>>> import numpy as np
>>> import numpy.linalg as la
>>> np.set_printoptions(suppress=True, linewidth=200)
>>> def tidy(a):
...     return np.round(a, 2) + 0
... 
>>> J = np.loadtxt("m.csv", delimiter=",")
>>> J
array([[-2., -2.,  1., -1., -3., -6., -7.,  5.,  8.],
       [-2., -2., -2.,  1., -1., -3., -6., -7.,  5.],
       [ 1., -2., -2., -2.,  1., -1., -3., -6., -7.],
       [-1.,  1., -2., -2., -2.,  1., -1., -3., -6.],
       [-3., -1.,  1., -2., -2., -2.,  1., -1., -3.],
       [-6., -3., -1.,  1., -2., -2., -2.,  1., -1.],
       [-7., -6., -3., -1.,  1., -2., -2., -2.,  1.],
       [ 5., -7., -6., -3., -1.,  1., -2., -2., -2.],
       [ 8.,  5., -7., -6., -3., -1.,  1., -2., -2.]])
>>> # symmetric
>>> tidy(la.eigvalsh(J).min())
np.float64(-19.35)
>>> np.all(la.eigvalsh(J) > 0)
np.False_
>>> try:
...     la.cholesky(J)
... except la.LinAlgError as e:
...     print("failed:", e)
... 
failed: Matrix is not positive definite
>>> rng = np.random.default_rng(849)
>>> other = J + rng.integers(-2, 3, (9, 8)) @ rng.integers(-2, 3, (8, 9))
>>> other
array([[ -7., -12.,  -6.,  -2.,   0.,   3.,  -4.,   0.,   7.],
       [ -9.,  -9., -12.,  -2.,  -2.,  11.,  -3., -10.,  -2.],
       [  4.,   4.,   3.,  -8.,   1.,  -6.,  -3.,  -7.,   3.],
       [-13.,   6., -12.,   0.,  -7.,   8.,   6.,   8.,  -9.],
       [-13.,   2.,  -1.,  -3.,  -8.,  -5.,  -3.,   4.,  -3.],
       [ -7.,   4.,   1.,   9., -13.,   2., -10.,   4.,  -1.],
       [ -8., -15.,  -9.,   2.,   4.,   0.,  -5.,  -3., -16.],
       [  0.,  -9., -12.,   6.,  -2.,   9.,   4.,   1., -10.],
       [  7.,   3.,  -6.,   4.,  -7.,   5.,   2.,   1.,   1.]])
>>> tidy(la.svd(other - J, compute_uv=False))
array([38.39, 26.68, 18.79, 15.44, 12.32,  7.43,  2.64,  1.53,  0.  ])
>>> np.abs(other - J).sum(axis=1)
array([44., 55., 36., 62., 34., 44., 45., 48., 31.])
>>> O, V = la.qr(other[:, :4])[0], la.qr(other[:, 4:])[0]
>>> sig = la.svd(O.T @ V, compute_uv=False)
>>> tidy(np.degrees(np.arccos(sig.clip(0, 1))))
array([ 2.32, 22.95, 31.07, 74.26])
>>> tidy(sig)
array([1.  , 0.92, 0.86, 0.27])
>>> tidy(la.norm(O @ O.T - V @ V.T, 2))
np.float64(1.0)
>>> blk = np.stack([J, 4 * J, J[::-1]])
>>> blk.sum(axis=0)
array([[ -2.,  -5.,  -2., -11., -18., -31., -34.,  23.,  38.],
       [ -5., -17., -16.,   2.,  -6., -14., -32., -37.,  23.],
       [ -2., -16., -13., -11.,   6.,  -7., -17., -32., -34.],
       [-11.,   2., -11.,  -9., -12.,   3.,  -7., -14., -31.],
       [-18.,  -6.,   6., -12., -12., -12.,   6.,  -6., -18.],
       [-31., -14.,  -7.,   3., -12.,  -9., -11.,   2., -11.],
       [-34., -32., -17.,  -7.,   6., -11., -13., -16.,  -2.],
       [ 23., -37., -32., -14.,  -6.,   2., -16., -17.,  -5.],
       [ 38.,  23., -34., -31., -18., -11.,  -2.,  -5.,  -2.]])
>>> np.einsum("bij,cij->bc", blk, blk)
array([[ 1026.,  4104.,    72.],
       [ 4104., 16416.,   288.],
       [   72.,   288.,  1026.]])
>>> la.matrix_rank(blk)
array([9, 9, 9])
>>> M = np.loadtxt("layer5.csv", delimiter=",")
>>> M
array([[2., 2., 0., 0., 0., 0.],
       [0., 1., 0., 0., 0., 0.],
       [2., 0., 0., 0., 0., 0.],
       [0., 0., 2., 2., 0., 0.],
       [0., 0., 0., 1., 0., 0.],
       [0., 0., 2., 0., 0., 0.],
       [0., 0., 0., 0., 2., 2.],
       [0., 0., 0., 0., 0., 1.],
       [0., 0., 0., 0., 2., 0.]])
>>> x = np.array([0, 2, 0, 2, 2, 0])
>>> target = M @ x
>>> target
array([4., 2., 0., 4., 2., 0., 4., 0., 4.])
>>> try:
...     la.solve(M, target)
... except la.LinAlgError as e:
...     print("failed:", e)
... 
failed: Last 2 dimensions of the array must be square
>>> target = target + 0.02 * rng.normal(size=9)
>>> tidy(target)
array([ 3.99,  1.96,  0.03,  4.01,  2.  ,  0.  ,  4.01, -0.04,  4.  ])
>>> c, *_ = la.lstsq(M, target)
>>> tidy(la.norm(target - M @ c))
np.float64(0.04)
>>> [round(float(la.norm(la.solve(M.T @ M + lam * np.eye(6), M.T @ target))), 2) for lam in (0, 1, 10, 100)]
[3.45, 2.76, 1.28, 0.23]
>>> x = np.array([-1, 1, -7, -1, 4, -4])
>>> M * x
array([[ -2.,   2.,  -0.,  -0.,   0.,  -0.],
       [ -0.,   1.,  -0.,  -0.,   0.,  -0.],
       [ -2.,   0.,  -0.,  -0.,   0.,  -0.],
       [ -0.,   0., -14.,  -2.,   0.,  -0.],
       [ -0.,   0.,  -0.,  -1.,   0.,  -0.],
       [ -0.,   0., -14.,  -0.,   0.,  -0.],
       [ -0.,   0.,  -0.,  -0.,   8.,  -8.],
       [ -0.,   0.,  -0.,  -0.,   0.,  -4.],
       [ -0.,   0.,  -0.,  -0.,   8.,  -0.]])
>>> np.einsum("ij,j->i", M, x)
array([  0.,   1.,  -2., -16.,  -1., -14.,   0.,  -4.,   8.])
>>> other = M / np.sqrt((M ** 2).mean(axis=1, keepdims=True))
>>> tidy(la.norm(other, axis=1))
array([2.45, 2.45, 2.45, 2.45, 2.45, 2.45, 2.45, 2.45, 2.45])
>>> tidy(M - M.mean(axis=1, keepdims=True))
array([[ 1.33,  1.33, -0.67, -0.67, -0.67, -0.67],
       [-0.17,  0.83, -0.17, -0.17, -0.17, -0.17],
       [ 1.67, -0.33, -0.33, -0.33, -0.33, -0.33],
       [-0.67, -0.67,  1.33,  1.33, -0.67, -0.67],
       [-0.17, -0.17, -0.17,  0.83, -0.17, -0.17],
       [-0.33, -0.33,  1.67, -0.33, -0.33, -0.33],
       [-0.67, -0.67, -0.67, -0.67,  1.33,  1.33],
       [-0.17, -0.17, -0.17, -0.17, -0.17,  0.83],
       [-0.33, -0.33, -0.33, -0.33,  1.67, -0.33]])
>>> mat = np.loadtxt("a.csv", delimiter=",")
>>> mat
array([[-0.21,  1.2 , -1.18, -1.71,  1.45, -1.  ,  0.31],
       [-2.22,  1.  ,  0.16, -0.79,  1.01,  0.21, -1.17],
       [-0.42,  0.17,  2.47, -0.76,  0.62,  1.11, -0.71],
       [-0.45,  0.36, -1.98, -1.17, -0.28, -1.82,  0.09],
       [-0.38, -2.11,  1.44, -0.55, -1.2 ,  0.3 , -0.7 ],
       [-0.99,  1.8 ,  0.26,  0.37,  0.25, -0.76, -1.98],
       [ 0.19,  0.54, -1.44, -0.59, -1.25,  2.16, -0.08],
       [ 1.83,  0.11,  0.07,  2.14, -0.09,  0.99, -0.21],
       [ 1.06, -2.01,  1.1 , -0.84,  0.1 , -1.29,  0.48],
       [-2.45, -1.35,  0.41, -0.76, -0.46, -0.34,  0.31],
       [-0.91, -1.18, -0.51, -1.21, -1.35, -1.77, -0.3 ],
       [-1.18, -1.63,  0.01,  1.64,  1.15,  0.7 ,  0.65],
       [ 0.01,  0.36, -0.23,  0.23,  0.43, -2.5 , -1.52]])
>>> O, Rm = la.qr(mat)
>>> tidy(O.T @ O)
array([[1., 0., 0., 0., 0., 0., 0.],
       [0., 1., 0., 0., 0., 0., 0.],
       [0., 0., 1., 0., 0., 0., 0.],
       [0., 0., 0., 1., 0., 0., 0.],
       [0., 0., 0., 0., 1., 0., 0.],
       [0., 0., 0., 0., 0., 1., 0.],
       [0., 0., 0., 0., 0., 0., 1.]])
>>> tidy(abs(Rm[0, 0])), tidy(la.norm(mat[:, 0]))
(np.float64(4.38), np.float64(4.38))
>>> tidy(np.abs(np.diag(Rm)))
array([4.38, 4.54, 3.86, 3.7 , 2.78, 4.23, 1.74])
>>> tidy(O @ Rm)
array([[-0.21,  1.2 , -1.18, -1.71,  1.45, -1.  ,  0.31],
       [-2.22,  1.  ,  0.16, -0.79,  1.01,  0.21, -1.17],
       [-0.42,  0.17,  2.47, -0.76,  0.62,  1.11, -0.71],
       [-0.45,  0.36, -1.98, -1.17, -0.28, -1.82,  0.09],
       [-0.38, -2.11,  1.44, -0.55, -1.2 ,  0.3 , -0.7 ],
       [-0.99,  1.8 ,  0.26,  0.37,  0.25, -0.76, -1.98],
       [ 0.19,  0.54, -1.44, -0.59, -1.25,  2.16, -0.08],
       [ 1.83,  0.11,  0.07,  2.14, -0.09,  0.99, -0.21],
       [ 1.06, -2.01,  1.1 , -0.84,  0.1 , -1.29,  0.48],
       [-2.45, -1.35,  0.41, -0.76, -0.46, -0.34,  0.31],
       [-0.91, -1.18, -0.51, -1.21, -1.35, -1.77, -0.3 ],
       [-1.18, -1.63,  0.01,  1.64,  1.15,  0.7 ,  0.65],
       [ 0.01,  0.36, -0.23,  0.23,  0.43, -2.5 , -1.52]])
>>> O.shape, Rm.shape
((13, 7), (7, 7))
>>> x = np.array([3, 2, -3, -2, -3, -3, -2])
>>> target = mat @ x
>>> tidy(target)
array([  6.76,  -4.88, -10.58,  13.77,  -4.48,   4.6 ,   4.58,  -1.06,   0.15,  -7.98,   8.82, -16.96,  10.23])
>>> tidy(la.lstsq(mat, target)[0])
array([ 3.,  2., -3., -2., -3., -3., -2.])
>>> target = target + 0.1 * rng.normal(size=13)
>>> tidy(target)
array([  6.82,  -4.84, -10.61,  13.69,  -4.45,   4.71,   4.61,  -1.1 ,  -0.02,  -8.12,   9.  , -16.94,  10.36])
>>> c, *_ = la.lstsq(mat, target)
>>> tidy(mat.T @ (target - mat @ c))
array([0., 0., 0., 0., 0., 0., 0.])
>>> [round(float(la.norm(la.solve(mat.T @ mat + lam * np.eye(7), mat.T @ target))), 2) for lam in (0, 1, 10, 100)]
[6.96, 6.55, 4.49, 1.21]
>>> O, V = la.qr(mat[:, :1])[0], la.qr(mat[:, 1:])[0]
>>> sig = la.svd(O.T @ V, compute_uv=False)
>>> tidy(la.norm(O @ O.T - V @ V.T, 2))
np.float64(1.0)
>>> tidy(np.degrees(np.arccos(sig.clip(0, 1))))
array([49.69])
>>> (sig > 0.9).sum()
np.int64(0)
>>> tidy(la.norm(mat, "nuc"))
np.float64(26.76)
>>> tidy(la.norm(mat[9], 1)), tidy(la.norm(mat[9], np.inf))
(np.float64(6.08), np.float64(2.45))
>>> tidy(la.norm(mat) ** 2 / la.norm(mat, 2) ** 2)
np.float64(3.49)
>>> other = np.array([[0, -3, -2, -2, -3, -2, 1],
...     [1, -3, 1, -1, -3, 3, 3],
...     [0, -1, -1, 1, 1, 1, 3],
...     [0, 0, 2, 3, -1, 3, -1],
...     [2, -1, 2, -2, 1, 1, 0],
...     [2, -3, 1, -1, 3, 0, 1],
...     [2, 3, -2, -1, -2, 3, 0]])
>>> X = other.T @ other
>>> X
array([[ 13,  -5,   3,  -9,   1,  11,   5],
       [ -5,  38,  -7,  10,   1,   4, -18],
       [  3,  -7,  19,   5,   9,   8,  -3],
       [ -9,  10,   5,  21,   4,   6,  -6],
       [  1,   1,   9,   4,  34, -10,  -5],
       [ 11,   4,   8,   6, -10,  33,   7],
       [  5, -18,  -3,  -6,  -5,   7,  21]])
>>> np.argsort(-la.norm(X, axis=0).round(6), kind="stable")[:3]
array([1, 5, 4])
